% ipython --no-banner

In [1]: import numpy as np

In [2]: np.set_printoptions(precision=2, suppress=True, linewidth=120)

In [3]: F = np.load("run5.npy")

In [4]: F
Out[4]: 
array([[1.  , 0.7 , 0.49],
       [0.7 , 1.  , 0.7 ],
       [0.49, 0.7 , 1.  ]])

In [5]: rng = np.random.default_rng(51)

In [6]: z = rng.permutation(3)

In [7]: z
Out[7]: array([1, 2, 0])

In [8]: M2 = F[z][:, z]

In [9]: np.diag(M2)
Out[9]: array([1., 1., 1.])

In [10]: round(float(np.linalg.det(M2)), 2), round(np.linalg.det(F[z]), 2)
Out[10]: (0.26, np.float64(0.26))

In [11]: vec = np.ones(3)

In [12]: for _ in range(4):
    ...:     vec = F @ vec
    ...:     vec /= np.linalg.norm(vec)
    ...:     print(round(vec @ F @ vec, 2))
    ...: 
2.26
2.26
2.26
2.26

In [13]: round(float(np.linalg.eigvalsh(F)[-1]), 2)
Out[13]: 2.26

In [14]: vec
Out[14]: array([0.56, 0.62, 0.56])

In [15]: w, V = np.linalg.eigh(F)

In [16]: vec = np.array([-8, 0, -1])

In [17]: np.round(vec @ F @ vec / (vec @ vec), 2), np.round(w[0], 2), round(float(w[-1]), 2)
Out[17]: (np.float64(1.12), np.float64(0.23), 2.26)

In [18]: vec @ F @ vec
Out[18]: np.float64(72.84)

In [19]: V * np.sqrt(w) @ V.T
Out[19]: 
array([[0.91, 0.35, 0.2 ],
       [0.35, 0.87, 0.35],
       [0.2 , 0.35, 0.91]])

In [20]: np.abs(F).sum(axis=1).max(), round(np.abs(w).max(), 2)
Out[20]: (np.float64(2.4), np.float64(2.26))

In [21]: (np.sign(V[:, -1].round(6)) == np.sign(V[0, -1].round(6))).astype(int)
Out[21]: array([1, 1, 1])

In [22]: X = np.diag(np.array([-6, -1, 4])) + -1 * np.eye(3, k=1) + -1 * np.eye(3, k=-1)

In [23]: X
Out[23]: 
array([[-6., -1.,  0.],
       [-1., -1., -1.],
       [ 0., -1.,  4.]])

In [24]: hat = np.triu(np.array([[1, -1, -2], [0, 0, -1], [-2, -1, 1]]), 1) + np.eye(3)

In [25]: M2 = hat @ X @ np.linalg.inv(hat)

In [26]: M2
Out[26]: 
array([[ -5.,  -3., -20.],
       [ -1.,  -1.,  -8.],
       [  0.,  -1.,   3.]])

In [27]: np.trace(M2), np.trace(X)
Out[27]: (np.float64(-3.0), np.float64(-3.0))

In [28]: M2 = F / np.sqrt((F ** 2).mean(axis=1, keepdims=True))

In [29]: M2[0]
Out[29]: array([1.32, 0.92, 0.65])

In [30]: np.linalg.matrix_rank(M2) == np.linalg.matrix_rank(F)
Out[30]: np.True_

In [31]: F - F.mean(axis=1, keepdims=True)
Out[31]: 
array([[ 0.27, -0.03, -0.24],
       [-0.1 ,  0.2 , -0.1 ],
       [-0.24, -0.03,  0.27]])

In [32]: np.linalg.norm(M2, axis=1)
Out[32]: array([1.73, 1.73, 1.73])

In [33]: w, V = np.linalg.eigh(X)

In [34]: np.abs(V[:, -1]).round(6).argmax()
Out[34]: np.int64(2)

In [35]: np.unique(w.round(6) + 0, return_counts=True)[1]
Out[35]: array([1, 1, 1])

In [36]: np.round(V.T @ X @ V, 2) + 0
Out[36]: 
array([[-6.2,  0. ,  0. ],
       [ 0. , -1. ,  0. ],
       [ 0. ,  0. ,  4.2]])

In [37]: np.round(V.T @ V, 2) + 0
Out[37]: 
array([[1., 0., 0.],
       [0., 1., 0.],
       [0., 0., 1.]])

In [38]: np.linalg.eigvalsh(X @ X)
Out[38]: array([ 1.  , 17.61, 38.39])

In [39]: w
Out[39]: array([-6.2, -1. ,  4.2])

In [40]: np.round(V @ np.diag(w) @ V.T, 2) + 0
Out[40]: 
array([[-6., -1.,  0.],
       [-1., -1., -1.],
       [ 0., -1.,  4.]])

In [41]: (w > 1e-8).sum(), (w < -1e-8).sum()
Out[41]: (np.int64(1), np.int64(2))

In [42]: w1 = np.array([[5, -4, 1], [3, -1, 1], [3, 4, -2]])

In [43]: coef = np.array([0, 0, 1])

In [44]: act = np.maximum(X @ w1 + coef, 0)

In [45]: act
Out[45]: 
array([[ 0., 25.,  0.],
       [ 0.,  1.,  1.],
       [ 9., 17.,  0.]])

In [46]: np.linalg.matrix_rank(act)
Out[46]: np.int64(3)

In [47]: (act > 0).astype(int)
Out[47]: 
array([[0, 1, 0],
       [0, 1, 1],
       [1, 1, 0]])

In [48]: C = np.array([[3, -3], [1, -2], [0, -2]])

In [49]: w1 @ C
Out[49]: 
array([[ 11,  -9],
       [  8,  -9],
       [ 13, -13]])

In [50]: (act @ C).round(6).argmax(axis=1)
Out[50]: array([0, 0, 0])
